$ python -q
>>> import numpy as np
>>> np.set_printoptions(precision=3, suppress=True, linewidth=140, floatmode="fixed")
>>> tidy = lambda a: np.round(a, 3) + 0
>>> K = np.loadtxt("case5.csv", delimiter=",")
>>> print(K)
[[ 0.000 -1.000 -1.000 -2.000 -3.000  1.000 -3.000]
 [ 0.000  0.000 -2.000  2.000  0.000 -3.000  0.000]
 [ 0.000  0.000  0.000  0.000  0.000 -3.000  3.000]
 [ 0.000  0.000  0.000  0.000 -1.000 -2.000  1.000]
 [ 0.000  0.000  0.000  0.000  0.000 -3.000  3.000]
 [ 0.000  0.000  0.000  0.000  0.000  0.000 -1.000]
 [ 0.000  0.000  0.000  0.000  0.000  0.000  0.000]]
>>> print(tidy(np.sort(np.abs(np.linalg.eigvals(K)))))
[0.000 0.000 0.000 0.000 0.000 0.000 0.000]
>>> print((K - K.T) / 2)
[[ 0.000 -0.500 -0.500 -1.000 -1.500  0.500 -1.500]
 [ 0.500  0.000 -1.000  1.000  0.000 -1.500  0.000]
 [ 0.500  1.000  0.000  0.000  0.000 -1.500  1.500]
 [ 1.000 -1.000  0.000  0.000 -0.500 -1.000  0.500]
 [ 1.500  0.000  0.000  0.500  0.000 -1.500  1.500]
 [-0.500  1.500  1.500  1.000  1.500  0.000 -0.500]
 [ 1.500  0.000 -1.500 -0.500 -1.500  0.500  0.000]]
>>> print(tidy(np.linalg.det(K)))
0.0
>>> print((K + K.T) / 2)
[[ 0.000 -0.500 -0.500 -1.000 -1.500  0.500 -1.500]
 [-0.500  0.000 -1.000  1.000  0.000 -1.500  0.000]
 [-0.500 -1.000  0.000  0.000  0.000 -1.500  1.500]
 [-1.000  1.000  0.000  0.000 -0.500 -1.000  0.500]
 [-1.500  0.000  0.000 -0.500  0.000 -1.500  1.500]
 [ 0.500 -1.500 -1.500 -1.000 -1.500  0.000 -0.500]
 [-1.500  0.000  1.500  0.500  1.500 -0.500  0.000]]
